% ipython --no-banner

In [1]: import numpy as np

In [2]: from numpy import linalg as LA

In [3]: np.set_printoptions(precision=1, suppress=True, linewidth=100, legacy="1.25")

In [4]: A = np.load("data.npy")

In [5]: A
Out[5]: 
array([[1, 0, 0],
       [0, 0, 1],
       [0, 1, 0]])

In [6]: vals, V = LA.eig(A)

In [7]: np.sort(LA.eigvals(LA.inv(A)))
Out[7]: array([-1.,  1.,  1.])

In [8]: np.sort(LA.eigvals(A.T))
Out[8]: array([-1.,  1.,  1.])

In [9]: A @ V[:, 0] - vals[0] * V[:, 0]
Out[9]: array([0., 0., 0.])

In [10]: feats = np.maximum(np.array([[3, 0, 1],
    ...:     [-1, 2, -2],
    ...:     [2, -2, -1],
    ...:     [1, -3, 0],
    ...:     [-3, -3, -2],
    ...:     [-1, 1, 0],
    ...:     [-1, -2, 3],
    ...:     [1, 3, -1],
    ...:     [2, -3, -3],
    ...:     [3, 1, -1],
    ...:     [-2, 2, 0],
    ...:     [2, 1, 2],
    ...:     [1, -2, 2],
    ...:     [1, -2, 2],
    ...:     [-2, 0, -2],
    ...:     [-2, 1, 3],
    ...:     [-2, 1, -2],
    ...:     [3, 1, 0],
    ...:     [-3, 0, 2],
    ...:     [-3, -3, 3],
    ...:     [3, 0, -2],
    ...:     [1, 2, 0],
    ...:     [3, 2, 1],
    ...:     [0, 3, 3],
    ...:     [-3, -2, 2]]) @ np.array([[2, -5, -4, -3, -3], [-4, 2, 3, 9, 1], [2, -8, -4, -7, 1]]) + np.array([3, 2, 2, 2, 3]), 0)

In [11]: feats
Out[11]: 
array([[11,  0,  0,  0,  0],
       [ 0, 27, 20, 37,  6],
       [13,  0,  0,  0,  0],
       [17,  0,  0,  0,  0],
       [ 5, 27, 13,  0,  7],
       [ 0,  9,  9, 14,  7],
       [15,  0,  0,  0,  7],
       [ 0, 11, 11, 33,  2],
       [13, 10,  0,  0,  0],
       [ 3,  0,  0,  9,  0],
       [ 0, 16, 16, 26, 11],
       [ 7,  0,  0,  0,  0],
       [17,  0,  0,  0,  0],
       [17,  0,  0,  0,  0],
       [ 0, 28, 18, 22,  7],
       [ 1,  0,  1,  0, 13],
       [ 0, 30, 21, 31,  8],
       [ 5,  0,  0,  2,  0],
       [ 1,  1,  6,  0, 14],
       [15,  0,  0,  0, 12],
       [ 5,  3,  0,  7,  0],
       [ 0,  1,  4, 17,  2],
       [ 3,  0,  0,  4,  0],
       [ 0,  0,  0,  8,  9],
       [ 9,  0,  0,  0, 12]])

In [12]: Xs = (feats - feats.mean(axis=0)) / feats.std(axis=0)

In [13]: np.argwhere(np.abs(Xs) > 2)
Out[13]: 
array([[ 1,  2],
       [ 1,  3],
       [ 7,  3],
       [14,  1],
       [16,  1],
       [16,  2]])

In [14]: Xs.std(axis=0)
Out[14]: array([1., 1., 1., 1., 1.])

In [15]: b = LA.lstsq(np.delete(Xs, 0, axis=1), Xs[:, 0])[0]

In [16]: round(1 - np.var(Xs[:, 0] - np.delete(Xs, 0, axis=1) @ b), 1)
Out[16]: 0.5

In [17]: np.abs(b).argmax()
Out[17]: 2

In [18]: b
Out[18]: array([ 0.2, -0.2, -0.6, -0.2])

In [19]: x0 = np.array([3, -2, -3, 3, -3])

In [20]: a = np.maximum(feats @ x0, 0)

In [21]: feats * (a > 1e-9)[:, None]
Out[21]: 
array([[11,  0,  0,  0,  0],
       [ 0,  0,  0,  0,  0],
       [13,  0,  0,  0,  0],
       [17,  0,  0,  0,  0],
       [ 0,  0,  0,  0,  0],
       [ 0,  0,  0,  0,  0],
       [15,  0,  0,  0,  7],
       [ 0, 11, 11, 33,  2],
       [13, 10,  0,  0,  0],
       [ 3,  0,  0,  9,  0],
       [ 0,  0,  0,  0,  0],
       [ 7,  0,  0,  0,  0],
       [17,  0,  0,  0,  0],
       [17,  0,  0,  0,  0],
       [ 0,  0,  0,  0,  0],
       [ 0,  0,  0,  0,  0],
       [ 0,  0,  0,  0,  0],
       [ 5,  0,  0,  2,  0],
       [ 0,  0,  0,  0,  0],
       [15,  0,  0,  0, 12],
       [ 5,  3,  0,  7,  0],
       [ 0,  1,  4, 17,  2],
       [ 3,  0,  0,  4,  0],
       [ 0,  0,  0,  0,  0],
       [ 0,  0,  0,  0,  0]])

In [22]: np.tanh(feats @ x0)
Out[22]: 
array([ 1., -1.,  1.,  1., -1., -1.,  1.,  1.,  1.,  1., -1.,  1.,  1.,  1., -1., -1., -1.,  1.,
       -1.,  1.,  1.,  1.,  1., -1., -1.])

In [23]: np.flatnonzero(a > 1e-9)
Out[23]: array([ 0,  2,  3,  6,  7,  8,  9, 11, 12, 13, 17, 19, 20, 21, 22])

In [24]: arr = np.load("out7.npy")

In [25]: arr
Out[25]: 
array([[0, 3, 3, 6],
       [3, 4, 4, 3],
       [3, 4, 6, 2],
       [6, 3, 2, 6]])

In [26]: np.all(LA.eigvalsh(arr) > 0)
Out[26]: False

In [27]: u = np.array([2, 2, -3, -1])

In [28]: Y = arr + np.outer(u, np.eye(4)[1])

In [29]: LA.matrix_rank(Y - arr)
Out[29]: 1

In [30]: LA.matrix_rank(LA.inv(Y) - LA.inv(arr), tol=1e-8)
Out[30]: 1

In [31]: Y
Out[31]: 
array([[0., 5., 3., 6.],
       [3., 6., 4., 3.],
       [3., 1., 6., 2.],
       [6., 2., 2., 6.]])

In [32]: round(float(LA.det(Y) / LA.det(arr)), 1), round(1 + LA.solve(arr, u)[1], 1)
Out[32]: (5.3, 5.3)

In [33]: blk = np.stack([arr, 2 * arr, arr[::-1]])

In [34]: blk.sum(axis=0)
Out[34]: 
array([[ 6, 12, 11, 24],
       [12, 16, 18, 11],
       [12, 16, 22,  9],
       [18, 12,  9, 24]])

In [35]: LA.matrix_rank(blk.reshape(3, -1))
Out[35]: 2

In [36]: blk.shape
Out[36]: (3, 4, 4)

In [37]: LA.det(blk)
Out[37]: array([ -171., -2736.,  -171.])

In [38]: LA.norm(blk, axis=(1, 2))
Out[38]: array([15.9, 31.9, 15.9])

In [39]: np.einsum("bij,cij->bc", blk, blk)
Out[39]: 
array([[ 254,  508,  212],
       [ 508, 1016,  424],
       [ 212,  424,  254]])

In [40]: LA.matrix_rank(blk)
Out[40]: array([4, 4, 4])

In [41]: np.allclose(arr @ arr.T, arr.T @ arr)
Out[41]: True

In [42]: (arr - arr.T) / 2
Out[42]: 
array([[0., 0., 0., 0.],
       [0., 0., 0., 0.],
       [0., 0., 0., 0.],
       [0., 0., 0., 0.]])

In [43]: arr @ arr
Out[43]: 
array([[54, 42, 42, 51],
       [42, 50, 55, 56],
       [42, 55, 65, 54],
       [51, 56, 54, 85]])

In [44]: LA.matrix_power(arr, 4)
Out[44]: 
array([[ 9045,  9534, 10062, 11709],
       [ 9534, 10425, 11113, 12672],
       [10062, 11113, 11930, 13322],
       [11709, 12672, 13322, 15878]])

In [45]: np.trace(arr)
Out[45]: 16

In [46]: arr.inv()
AttributeError: 'numpy.ndarray' object has no attribute 'inv'


In [47]: (arr + arr.T) / 2
Out[47]: 
array([[0., 3., 3., 6.],
       [3., 4., 4., 3.],
       [3., 4., 6., 2.],
       [6., 3., 2., 6.]])

In [48]: round(np.abs(LA.eigvals(arr)).max(), 1)
Out[48]: 14.7

In [49]: np.sort(np.abs(LA.eigvals(arr)))
Out[49]: array([ 0.6,  4. ,  4.7, 14.7])

In [50]: Y = np.array([[-4, -3], [-2, -4], [-5, 0]])

In [51]: J = np.kron(np.eye(3, dtype=int), Y)

In [52]: J
Out[52]: 
array([[-4, -3,  0,  0,  0,  0],
       [-2, -4,  0,  0,  0,  0],
       [-5,  0,  0,  0,  0,  0],
       [ 0,  0, -4, -3,  0,  0],
       [ 0,  0, -2, -4,  0,  0],
       [ 0,  0, -5,  0,  0,  0],
       [ 0,  0,  0,  0, -4, -3],
       [ 0,  0,  0,  0, -2, -4],
       [ 0,  0,  0,  0, -5,  0]])

In [53]: u = np.array([-2, 5])

In [54]: np.polyval(u, J[6])
Out[54]: array([ 5,  5,  5,  5, 13, 11])

In [55]: Y = np.c_[J[:, :3] @ np.array([[1, 1, 2], [0, 1, 0], [1, 0, 0]]), np.array([3, 3, 0, 2, 0, 3, 0, 0, 1])]

In [56]: Y
Out[56]: 
array([[ -4,  -7,  -8,   3],
       [ -2,  -6,  -4,   3],
       [ -5,  -5, -10,   0],
       [ -4,   0,   0,   2],
       [ -2,   0,   0,   0],
       [ -5,   0,   0,   3],
       [  0,   0,   0,   0],
       [  0,   0,   0,   0],
       [  0,   0,   0,   1]])

In [57]: np.round(LA.lstsq(J, Y[:, 0])[0], 1) + 0
Out[57]: array([1., 0., 1., 0., 0., 0.])

In [58]: np.round(LA.norm(Y - J @ LA.lstsq(J, Y)[0], axis=0), 1) + 0
Out[58]: array([0. , 0. , 0. , 0.8])
